$ python3 -q
>>> import numpy as np
>>> np.set_printoptions(precision=2, suppress=True, linewidth=120)
>>> def rnd(a):
...     return np.round(a, 2) + 0
... 
>>> J = np.load("arr.npy")
>>> print(rnd(J))
[[ 0.26 -0.28 -0.25  0.19 -0.11]
 [-0.28  0.82 -0.03 -0.07 -0.25]
 [-0.25 -0.03  0.86  0.19  0.14]
 [ 0.19 -0.07  0.19  0.67 -0.38]
 [-0.11 -0.25  0.14 -0.38  0.4 ]]
>>> Uu, sig, Vt = np.linalg.svd(J)
>>> print(rnd(sig))
[1. 1. 1. 0. 0.]
>>> np.argmax(sig[:-1] / (sig[1:] + 1e-6)) + 1
np.int64(3)
>>> Y = Uu[:, :3] @ np.diag(sig[:3]) @ Vt[:3]
>>> print(rnd(np.abs(J - Y).max()))
0.0
>>> np.linalg.matrix_rank(J, rtol=0.05)
np.int64(3)
>>> rnd(np.linalg.norm(J - Y, 2)), rnd(sig[3])
(np.float64(0.0), np.float64(0.0))
>>> print(rnd(np.linalg.norm(J - Y) / np.linalg.norm(J)))
0.0
>>> print(rnd(np.linalg.norm(J, 2) / np.linalg.norm(J)))
0.58
>>> print(np.linalg.matrix_rank(J, rtol=0.1))
3
>>> rk = np.linalg.matrix_rank(J)
>>> rk
np.int64(3)
>>> ns = np.linalg.svd(J)[2][rk:].T
>>> ns.shape
(5, 2)
>>> [int(np.linalg.matrix_rank(J[:i])) for i in range(1, len(J) + 1)]
[1, 2, 3, 3, 3]
>>> [int(np.linalg.matrix_rank(np.delete(J, i, axis=0))) for i in range(5)]
[3, 3, 3, 3, 3]
>>> rng = np.random.default_rng(14298)
>>> z = rng.permutation(5)
>>> z
array([2, 1, 0, 4, 3])
>>> Y = J[z][:, z]
>>> rnd(Y)
array([[ 0.86, -0.03, -0.25,  0.14,  0.19],
       [-0.03,  0.82, -0.28, -0.25, -0.07],
       [-0.25, -0.28,  0.26, -0.11,  0.19],
       [ 0.14, -0.25, -0.11,  0.4 , -0.38],
       [ 0.19, -0.07,  0.19, -0.38,  0.67]])
>>> rnd(np.sort(np.abs(np.linalg.eigvals(Y))))
array([0., 0., 1., 1., 1.])
>>> M = np.load("run9.npy")
>>> M
array([[4, 0, 0, 0, 0, 0, 0, 0],
       [0, 1, 0, 0, 0, 0, 0, 0],
       [0, 0, 5, 0, 0, 0, 0, 0],
       [0, 0, 0, 5, 0, 0, 0, 0],
       [0, 0, 0, 0, 1, 0, 0, 0],
       [0, 0, 0, 0, 0, 5, 0, 0],
       [0, 0, 0, 0, 0, 0, 1, 0],
       [0, 0, 0, 0, 0, 0, 0, 0]])
>>> np.linalg.norm(M, axis=1).argmax()
np.int64(2)
>>> rnd(np.linalg.norm(M, 2))
np.float64(5.0)
>>> rnd(np.linalg.norm(M[5], 1)), rnd(np.linalg.norm(M[5], np.inf))
(np.float64(5.0), np.float64(5.0))
>>> print(rnd(np.linalg.norm(M) ** 2 / np.linalg.norm(M, 2) ** 2))
3.76
>>> rnd(np.linalg.norm(M, 1)), rnd(np.linalg.norm(M, np.inf))
(np.float64(5.0), np.float64(5.0))
>>> rk = np.linalg.matrix_rank(M)
>>> rk
np.int64(7)
>>> ns = np.linalg.svd(M)[2][rk:].T
>>> [int(np.linalg.matrix_rank(np.delete(M, i, axis=0))) for i in range(8)]
[6, 6, 6, 6, 6, 6, 6, 7]
>>> print(M @ ns)
[[0.]
 [0.]
 [0.]
 [0.]
 [0.]
 [0.]
 [0.]
 [0.]]
>>> np.linalg.matrix_rank(M.T @ M), np.linalg.matrix_rank(M @ M.T)
(np.int64(7), np.int64(7))
>>> print(ns.shape)
(8, 1)
>>> [int(np.linalg.matrix_rank(M[:i])) for i in range(1, len(M) + 1)]
[1, 2, 3, 4, 5, 6, 7, 7]
>>> ns[:, 0] / ns[np.abs(ns[:, 0]).round(6).argmax(), 0]
array([0., 0., 0., 0., 0., 0., 0., 1.])
>>> np.allclose(M @ ns, 0)
True
>>> w, vecs = np.linalg.eigh(M)
>>> w
array([0., 1., 1., 1., 4., 5., 5., 5.])
>>> rnd(np.linalg.eigvalsh(M @ M))
array([ 0.,  1.,  1.,  1., 16., 25., 25., 25.])
>>> vecs.T @ M @ vecs
array([[0., 0., 0., 0., 0., 0., 0., 0.],
       [0., 1., 0., 0., 0., 0., 0., 0.],
       [0., 0., 1., 0., 0., 0., 0., 0.],
       [0., 0., 0., 1., 0., 0., 0., 0.],
       [0., 0., 0., 0., 4., 0., 0., 0.],
       [0., 0., 0., 0., 0., 5., 0., 0.],
       [0., 0., 0., 0., 0., 0., 5., 0.],
       [0., 0., 0., 0., 0., 0., 0., 5.]])
>>> rnd(np.linalg.eigvalsh(M + -2 * np.eye(8)))
array([-2., -1., -1., -1.,  2.,  3.,  3.,  3.])
>>> vecs @ np.diag(w) @ vecs.T
array([[4., 0., 0., 0., 0., 0., 0., 0.],
       [0., 1., 0., 0., 0., 0., 0., 0.],
       [0., 0., 5., 0., 0., 0., 0., 0.],
       [0., 0., 0., 5., 0., 0., 0., 0.],
       [0., 0., 0., 0., 1., 0., 0., 0.],
       [0., 0., 0., 0., 0., 5., 0., 0.],
       [0., 0., 0., 0., 0., 0., 1., 0.],
       [0., 0., 0., 0., 0., 0., 0., 0.]])
>>> np.unique(w.round(6) + 0, return_counts=True)[1]
array([1, 3, 1, 3])
>>> w, vecs = np.linalg.eigh(M)
>>> x = np.array([2, 3, 1, 3, 0, 2, 3, 0])
>>> rnd(x @ M @ x / (x @ x)), w[0], w[-1]
(np.float64(2.89), np.float64(0.0), np.float64(5.0))
>>> rnd(np.linalg.eigvalsh(M[1:, 1:]))
array([0., 1., 1., 1., 5., 5., 5.])
>>> np.abs(M).sum(axis=1).max(), np.abs(w).max()
(np.int64(5), np.float64(5.0))
>>> vecs * np.abs(w) @ vecs.T
array([[4., 0., 0., 0., 0., 0., 0., 0.],
       [0., 1., 0., 0., 0., 0., 0., 0.],
       [0., 0., 5., 0., 0., 0., 0., 0.],
       [0., 0., 0., 5., 0., 0., 0., 0.],
       [0., 0., 0., 0., 1., 0., 0., 0.],
       [0., 0., 0., 0., 0., 5., 0., 0.],
       [0., 0., 0., 0., 0., 0., 1., 0.],
       [0., 0., 0., 0., 0., 0., 0., 0.]])
>>> A = np.loadtxt("block5.csv", delimiter=",")
>>> print(A)
[[ -5.    1.5   2.    5.   -3.5  -0.5 -14.5   4.   -4. ]
 [  1.2  -1.2   0.1   0.4  -0.3  -0.4  -0.6   0.1  -1.1]
 [ -1.2  -0.3   0.    0.    1.3   0.   -0.2   0.3  -1.5]
 [  0.8  -1.    0.    1.4   3.3   0.7   0.1  -1.7   0.2]
 [  0.1  -0.5  -1.7   0.2  -1.2  -0.7  -0.2   0.3   0.4]
 [ -0.5  -1.3   0.5  -0.3   0.2   0.   -0.1   0.7  -0.8]
 [ -1.5   1.2   0.   -0.4   0.5   0.1  -0.1   0.8  -0.7]
 [ -1.4  -0.1  -0.4   1.2   2.   -1.5  -1.3   1.   -1.9]
 [  1.1  -1.    0.6   0.1   0.4   1.7   0.1  -0.3   1.3]
 [ -0.4   0.    0.6   0.3   0.7   2.1  -0.1   0.8  -1. ]
 [ -1.5   1.6   2.    0.    0.1  -1.6   0.6  -0.7   0.8]
 [  0.6   0.2  -0.3  -0.4   1.8   1.3  -0.9   0.1  -1. ]
 [  0.9  -1.5  -0.1   0.   -1.3  -1.3   0.4   1.1   0.5]
 [ -1.   -0.2   0.4  -0.1   0.2   0.9   0.8   0.1  -0.5]
 [ -0.4   0.2   1.1  -1.2  -0.8  -1.2   0.6  -2.   -0.1]
 [  1.8  -1.   -1.2  -0.4  -0.6   0.9  -0.2   0.8   1.2]
 [  1.6  -0.7  -0.6  -0.5   0.2  -1.1   1.1   0.6  -1.1]]
>>> x = np.array([1, 3, -1, 2, -3, 0, -2, -1, -3])
>>> (A @ x).argmax()
np.int64(0)
>>> rnd(A @ (2 * x))
array([110. ,   7.2,  -2.8, -16.8,   6.4,  -8.4,   2.6,   4.8, -14.6,  -0.2,  -3.8,   0. ,  -6. ,  -6. ,   0.4,  -6. ,
        -2. ])
